$ python -q
>>> import numpy as np
>>> import numpy.linalg as la
>>> np.set_printoptions(precision=3, suppress=True, linewidth=120)
>>> W2 = np.sign(np.array([[0, 0, 2], [2, 0, 2], [1, 2, 1]]))
>>> out = (np.tril(W2, -1) + np.eye(3)) @ (np.triu(W2, 1) + np.eye(3))
>>> vals = np.array([3, 2, -3])
>>> M = np.rint(out * vals @ la.inv(out)) + 0
>>> M
array([[  3.,   6.,  -6.],
       [  1.,  13., -11.],
       [  1.,  16., -14.]])
>>> vals, evecs = la.eig(M)
>>> np.round(M @ evecs[:, 0] - vals[0] * evecs[:, 0], 3) + 0
array([0., 0., 0.])
>>> vals
array([ 3.,  2., -3.])
>>> np.sort(la.eigvals(M @ M))
array([4., 9., 9.])
>>> np.sort(la.eigvals(la.inv(M)))
array([-0.333,  0.333,  0.5  ])
>>> W0 = np.loadtxt("w.csv", delimiter=",")
>>> print(W0)
[[ -0.867   4.221   0.863]
 [  0.026  -0.234  -0.015]
 [  0.412  -1.92   -0.457]
 [ -1.063   5.151   1.121]
 [ -1.705   8.052   1.587]
 [ -1.874   9.209   1.775]
 [  2.093 -10.953  -2.26 ]
 [  1.277  -6.588  -1.286]
 [ -0.489   2.214   0.464]
 [ -0.999   4.87    1.057]
 [ -1.7     8.575   1.618]
 [  0.38   -1.665  -0.428]
 [  1.497  -7.223  -1.498]
 [  0.437  -2.277  -0.342]
 [ -0.679   3.202   0.597]
 [ -1.911   9.392   1.836]
 [ -1.938  10.053   2.014]
 [  1.044  -5.149  -0.984]
 [ -0.283   1.204   0.248]]
>>> blk = np.stack([W0, -2 * W0, W0[::-1]])
>>> blk.shape
(3, 19, 3)
>>> la.matrix_rank(blk)
array([3, 3, 3])
>>> la.norm(blk, axis=(1, 2))
array([28.479, 56.958, 28.479])
>>> np.einsum("bij,cij->bc", blk, blk)
array([[  811.04 , -1622.08 ,   349.696],
       [-1622.08 ,  3244.16 ,  -699.393],
       [  349.696,  -699.393,   811.04 ]])
>>> (blk @ W0.T).shape
(3, 19, 19)
>>> cen = (W0 - W0.mean(axis=0)) / W0.std(axis=0)
>>> print(np.argwhere(np.abs(cen) > 2))
[[6 1]
 [6 2]]
>>> cen.std(axis=0)
array([1., 1., 1.])
>>> beta = la.lstsq(np.delete(cen, 0, axis=1), cen[:, 0])[0]
>>> np.abs(beta).argmax()
np.int64(0)
>>> r0 = np.array([-4, 4, -1])
>>> np.convolve(W0[6], r0)
array([ -8.372,  52.184, -36.865,   1.913,   2.26 ])
>>> np.polyval(r0, W0[6])
array([ -10.151, -524.685,  -30.47 ])
>>> np.cross(W0[6, :3], W0[13, :3])
array([-1.4  , -0.272,  0.021])
>>> out = np.array([[-1, 1], [-1, 0], [-2, -2]])
>>> X = np.kron(np.eye(3, dtype=int), out)
>>> X
array([[-1,  1,  0,  0,  0,  0],
       [-1,  0,  0,  0,  0,  0],
       [-2, -2,  0,  0,  0,  0],
       [ 0,  0, -1,  1,  0,  0],
       [ 0,  0, -1,  0,  0,  0],
       [ 0,  0, -2, -2,  0,  0],
       [ 0,  0,  0,  0, -1,  1],
       [ 0,  0,  0,  0, -1,  0],
       [ 0,  0,  0,  0, -2, -2]])
>>> W1 = np.array([[1, -5, -3, 5],
...     [2, -8, 9, 3],
...     [7, -5, 0, -6],
...     [-7, -9, -2, -2],
...     [-8, 5, 9, -9],
...     [1, -1, -4, -2]])
>>> beta = np.array([0, -3, -1, -2])
>>> act = np.maximum(X @ W1 + beta, 0)
>>> (act > 0).mean(axis=0)
array([0.444, 0.444, 0.333, 0.667])
>>> act
array([[ 1,  0, 11,  0],
       [ 0,  2,  2,  0],
       [ 0, 23,  0,  0],
       [ 0,  0,  0,  2],
       [ 0,  2,  0,  4],
       [ 0, 25,  3, 14],
       [ 9,  0,  0,  5],
       [ 8,  0,  0,  7],
       [14,  0,  0, 20]])
>>> W2 = np.array([[-2, -2], [-1, 0], [-1, -2], [2, -1]])
>>> W1 @ W2
array([[ 16,  -1],
       [  1, -25],
       [-21,  -8],
       [ 21,  20],
       [-16,   7],
       [ -1,   8]])
>>> print(act @ W2)
[[-13 -24]
 [ -4  -4]
 [-23   0]
 [  4  -2]
 [  6  -4]
 [  0 -20]
 [ -8 -23]
 [ -2 -23]
 [ 12 -48]]
